% ipython --no-banner

In [1]: import numpy as np

In [2]: import numpy.linalg as la

In [3]: np.set_printoptions(precision=3, suppress=True, linewidth=100)

In [4]: rng = np.random.default_rng(50707)

In [5]: K = np.array([[-2, -2, 3],
   ...:     [1, 0, 2],
   ...:     [0, 1, -3],
   ...:     [0, 1, -3],
   ...:     [1, -3, -2],
   ...:     [1, 0, 1],
   ...:     [3, -1, 2],
   ...:     [-1, -1, 1],
   ...:     [-1, 0, -2],
   ...:     [0, -3, -1],
   ...:     [0, -3, 3]]) * (rng.random((11, 3)) < 0.3)

In [6]: K
Out[6]: 
array([[ 0,  0,  0],
       [ 0,  0,  2],
       [ 0,  0,  0],
       [ 0,  0, -3],
       [ 0,  0, -2],
       [ 0,  0,  0],
       [ 0, -1,  2],
       [ 0,  0,  1],
       [-1,  0, -2],
       [ 0,  0,  0],
       [ 0, -3,  0]])

In [7]: Xs = K - K.mean(axis=0)

In [8]: V = la.svd(Xs)[2][:2]

In [9]: M2 = Xs - Xs @ V.T @ V

In [10]: np.diag(V.T @ V)
Out[10]: array([0.005, 1.   , 0.995])

In [11]: la.norm(M2, axis=1).round(6).argmax()
Out[11]: np.int64(8)

In [12]: Xs = K - K.mean(axis=0)

In [13]: U, sigma, Vt = la.svd(Xs, full_matrices=False)

In [14]: round(float((sigma ** 2).sum() ** 2 / (sigma ** 4).sum()), 3)
Out[14]: 1.636

In [15]: np.abs(Vt[0]).argmax()
Out[15]: np.int64(2)

In [16]: sigma
Out[16]: array([5.118, 2.85 , 0.879])

In [17]: np.abs(Vt[-1])
Out[17]: array([0.997, 0.022, 0.071])

In [18]: np.round(Xs.mean(axis=0), 3) + 0
Out[18]: array([0., 0., 0.])

In [19]: np.abs(U[:, 0]).argmax()
Out[19]: np.int64(3)

In [20]: la.matrix_rank(Xs)
Out[20]: np.int64(3)

In [21]: (np.sign(U[:, 0]) == np.sign(U[0, 0])).astype(int)
Out[21]: array([1, 1, 1, 0, 0, 1, 1, 1, 0, 1, 1])

In [22]: vec = np.array([-1, 4, -3])

In [23]: h = np.maximum(K @ vec, 0)

In [24]: h
Out[24]: array([0, 0, 0, 9, 6, 0, 0, 0, 7, 0, 0])

In [25]: np.tanh(K @ vec)
Out[25]: array([ 0.   , -1.   ,  0.   ,  1.   ,  1.   ,  0.   , -1.   , -0.995,  1.   ,  0.   , -1.   ])

In [26]: np.flatnonzero(h > 1e-9)
Out[26]: array([3, 4, 8])

In [27]: M = np.load("data.npy")

In [28]: M
Out[28]: 
array([[-0.497, -0.79 ,  1.407,  1.531, -0.301],
       [-0.021,  0.015,  0.045, -0.03 , -0.031],
       [ 1.5  ,  2.403, -4.18 , -4.509,  0.893],
       [ 1.006,  1.598, -2.791, -2.946,  0.596],
       [ 0.99 ,  1.572, -2.787, -2.988,  0.586],
       [-0.036, -0.009, -0.009, -0.008,  0.033],
       [-0.035, -0.002, -0.014,  0.023,  0.   ],
       [ 1.518,  2.38 , -4.196, -4.508,  0.881],
       [-0.982, -1.607,  2.809,  3.007, -0.599],
       [-1.527, -2.386,  4.221,  4.495, -0.899],
       [ 1.504,  2.428, -4.213, -4.522,  0.885],
       [-0.444, -0.795,  1.432,  1.508, -0.297],
       [-0.043, -0.008,  0.006, -0.02 ,  0.03 ],
       [ 0.539,  0.821, -1.404, -1.519,  0.319],
       [-1.493, -2.342,  4.175,  4.47 , -0.913],
       [-0.005, -0.005, -0.011, -0.009,  0.001],
       [ 1.501,  2.389, -4.177, -4.498,  0.91 ],
       [ 1.494,  2.36 , -4.191, -4.499,  0.934],
       [-1.021, -1.615,  2.828,  3.038, -0.593],
       [ 0.01 ,  0.002, -0.021,  0.013, -0.018],
       [-0.002,  0.016,  0.02 , -0.014,  0.019],
       [ 0.48 ,  0.793, -1.449, -1.48 ,  0.299],
       [ 0.988,  1.587, -2.821, -3.014,  0.57 ],
       [ 0.514,  0.768, -1.391, -1.538,  0.292],
       [-1.522, -2.355,  4.191,  4.497, -0.908],
       [-1.495, -2.403,  4.184,  4.489, -0.909],
       [-0.45 , -0.792,  1.422,  1.501, -0.288],
       [-0.05 , -0.015,  0.009,  0.021,  0.003],
       [ 1.478,  2.406, -4.191, -4.493,  0.899],
       [ 0.992,  1.594, -2.822, -2.993,  0.605],
       [ 1.017,  1.596, -2.795, -3.001,  0.584],
       [-1.016, -1.607,  2.807,  2.976, -0.614],
       [ 0.492,  0.8  , -1.416, -1.477,  0.308],
       [ 1.519,  2.409, -4.224, -4.51 ,  0.854]])

In [29]: vec = np.array([3, 6, 6])

In [30]: target = K @ vec

In [31]: target
Out[31]: array([  0,  12,   0, -18, -12,   0,   6,   6, -15,   0, -18])

In [32]: target = target + 0.1 * rng.normal(size=11)

In [33]: target
Out[33]: 
array([  0.224,  12.106,  -0.184, -17.942, -12.099,  -0.06 ,   6.159,   5.863, -14.85 ,  -0.004,
       -18.148])

In [34]: c, *_ = la.lstsq(K, target)

In [35]: round(float(la.norm(target - K @ c)), 3)
Out[35]: 0.399

In [36]: c.round()
Out[36]: array([3., 6., 6.])

In [37]: c
Out[37]: array([2.807, 6.033, 6.022])

In [38]: np.round(K.T @ (target - K @ c), 3) + 0
Out[38]: array([0., 0., 0.])

In [39]: Xs = (M - M.mean(axis=0)) / M.std(axis=0)

In [40]: np.argwhere(np.abs(Xs) > 2)
Out[40]: array([], shape=(0, 2), dtype=int64)

In [41]: Xs.std(axis=0)
Out[41]: array([1., 1., 1., 1., 1.])

In [42]: c = la.lstsq(np.delete(Xs, 2, axis=1), Xs[:, 2])[0]

In [43]: round(1 - np.var(Xs[:, 2] - np.delete(Xs, 2, axis=1) @ c), 3)
Out[43]: np.float64(1.0)

In [44]: c
Out[44]: array([ 0.017, -0.337,  0.625, -0.055])

In [45]: basis = M[[28, 15]].astype(float)

In [46]: for _ in range(7):
    ...:     labels = la.norm(M[:, None] - basis, axis=-1).argmin(axis=1)
    ...:     basis = np.array([M[labels == j].mean(axis=0) for j in range(2)])
    ...: 

In [47]: labels
Out[47]: 
array([1, 1, 0, 0, 0, 1, 1, 0, 1, 1, 0, 1, 1, 0, 1, 1, 0, 0, 1, 1, 1, 0, 0, 0, 1, 1, 1, 1, 0, 0, 0,
       1, 0, 0])

In [48]: np.abs(basis[1] - basis[0]).argmax()
Out[48]: np.int64(3)

In [49]: basis
Out[49]: 
array([[ 1.096,  1.744, -3.066, -3.281,  0.651],
       [-0.591, -0.928,  1.639,  1.749, -0.349]])

In [50]: basis[1] - basis[0]
Out[50]: array([-1.686, -2.672,  4.704,  5.03 , -1.   ])
